In [1]: import numpy as np

In [2]: np.set_printoptions(precision=2, suppress=True, linewidth=160)

In [3]: arr = np.load("mat.npy")

In [4]: arr
Out[4]: 
array([[ 3,  3,  1],
       [ 5,  4,  4],
       [ 7,  6,  6],
       [ 4,  3,  3],
       [ 2,  0,  6],
       [ 3,  0,  7],
       [ 6,  0,  6],
       [ 7,  1,  8],
       [ 6,  4,  8],
       [ 5,  2,  9],
       [ 4,  2, 12],
       [ 2,  1, 13],
       [ 5, -2, 14]])

In [5]: cen = arr - arr.mean(axis=0)

In [6]: left, sv, vt = np.linalg.svd(cen, full_matrices=False)

In [7]: print(sv)
[13.94  7.14  4.8 ]

In [8]: np.abs(vt[-1])
Out[8]: array([0.76, 0.63, 0.19])

In [9]: np.searchsorted(np.cumsum(sv ** 2) / (sv ** 2).sum(), 0.9) + 1
Out[9]: np.int64(2)

In [10]: rng = np.random.default_rng(46)

In [11]: lab = rng.permutation(3)

In [12]: M2 = arr[:, lab] * rng.choice([-1, 1], 3)

In [13]: M2
Out[13]: 
array([[  3,  -3,  -1],
       [  5,  -4,  -4],
       [  7,  -6,  -6],
       [  4,  -3,  -3],
       [  2,   0,  -6],
       [  3,   0,  -7],
       [  6,   0,  -6],
       [  7,  -1,  -8],
       [  6,  -4,  -8],
       [  5,  -2,  -9],
       [  4,  -2, -12],
       [  2,  -1, -13],
       [  5,   2, -14]])

In [14]: left, _, vt = np.linalg.svd(arr.T @ M2)

In [15]: lab
Out[15]: array([0, 1, 2])

In [16]: x0 = np.array([-1, 2, -2])

In [17]: y = arr @ x0

In [18]: y
Out[18]: array([  1,  -5,  -7,  -4, -14, -17, -18, -21, -14, -19, -24, -26, -37])

In [19]: np.linalg.lstsq(arr, y)[0]
Out[19]: array([-1.,  2., -2.])

In [20]: np.linalg.solve(arr.T @ arr, arr.T @ y)
Out[20]: array([-1.,  2., -2.])

In [21]: y = y + 0.3 * rng.normal(size=13)

In [22]: print(y)
[  0.65  -5.43  -7.01  -4.13 -13.97 -16.84 -17.91 -21.11 -14.28 -19.32 -23.93 -25.48 -37.  ]

In [23]: c, *_ = np.linalg.lstsq(arr, y)

In [24]: c
Out[24]: array([-1.06,  1.99, -1.97])

In [25]: c.round()
Out[25]: array([-1.,  2., -2.])

In [26]: q, Rm = np.linalg.qr(arr)

In [27]: np.round(abs(Rm[0, 0]), 2), round(np.linalg.norm(arr[:, 0]), 2)
Out[27]: (np.float64(17.41), np.float64(17.41))

In [28]: np.round(q @ Rm, 2) + 0
Out[28]: 
array([[ 3.,  3.,  1.],
       [ 5.,  4.,  4.],
       [ 7.,  6.,  6.],
       [ 4.,  3.,  3.],
       [ 2.,  0.,  6.],
       [ 3.,  0.,  7.],
       [ 6.,  0.,  6.],
       [ 7.,  1.,  8.],
       [ 6.,  4.,  8.],
       [ 5.,  2.,  9.],
       [ 4.,  2., 12.],
       [ 2.,  1., 13.],
       [ 5., -2., 14.]])

In [29]: np.round(q.T @ q, 2) + 0
Out[29]: 
array([[1., 0., 0.],
       [0., 1., 0.],
       [0., 0., 1.]])

In [30]: q.shape, Rm.shape
Out[30]: ((13, 3), (3, 3))

In [31]: print(np.abs(np.diag(Rm)))
[17.41  7.02 14.73]

In [32]: Rm
Out[32]: 
array([[-17.41,  -7.12, -25.22],
       [  0.  ,  -7.02,   6.93],
       [  0.  ,   0.  ,  14.73]])

In [33]: K = np.loadtxt("block15.csv", delimiter=",")

In [34]: K
Out[34]: 
array([[ 0.3, -1.6,  0.4,  1.8, -0.2],
       [ 1.3,  1.9, -1.4,  0.2, -1.2],
       [-0.3,  1.5, -2. , -0.5,  2.1],
       [ 0.3,  0. ,  1.3,  0. ,  2.2],
       [ 1.1, -0.5,  0.7,  0.5, -0.5],
       [-0.6, -1.3, -1. ,  1.4, -0.2],
       [ 0.2,  1.6,  1.9,  0.5,  0.1]])

In [35]: u = np.array([-3, -1, 1])

In [36]: np.convolve(K[2], u)
Out[36]: array([ 0.9, -4.2,  4.2,  5. , -7.8, -2.6,  2.1])

In [37]: np.cross(K[2, :3], K[0, :3])
Out[37]: array([-2.6 , -0.48,  0.03])

In [38]: print(np.correlate(K[2], K[0], "full"))
[ 0.06 -0.84  2.98 -2.42 -4.61  7.23  1.04 -3.51  0.63]

In [39]: np.polyval(u, K[2])
Out[39]: array([  1.03,  -7.25,  -9.  ,   0.75, -14.33])

In [40]: np.array([np.convolve(row, u, "same") for row in K])
Out[40]: 
array([[ 4.5,  0.7, -7.4, -0.8,  2. ],
       [-7. ,  3.6,  2.7,  2. ,  1.4],
       [-4.2,  4.2,  5. , -7.8, -2.6],
       [-0.3, -3.6, -1.3, -5.3, -2.2],
       [ 0.4, -0.5, -2.7,  1.7,  1. ],
       [ 4.5,  3.7, -4.5, -1.8,  1.6],
       [-5. , -7.1, -1.8,  1.1,  0.4]])
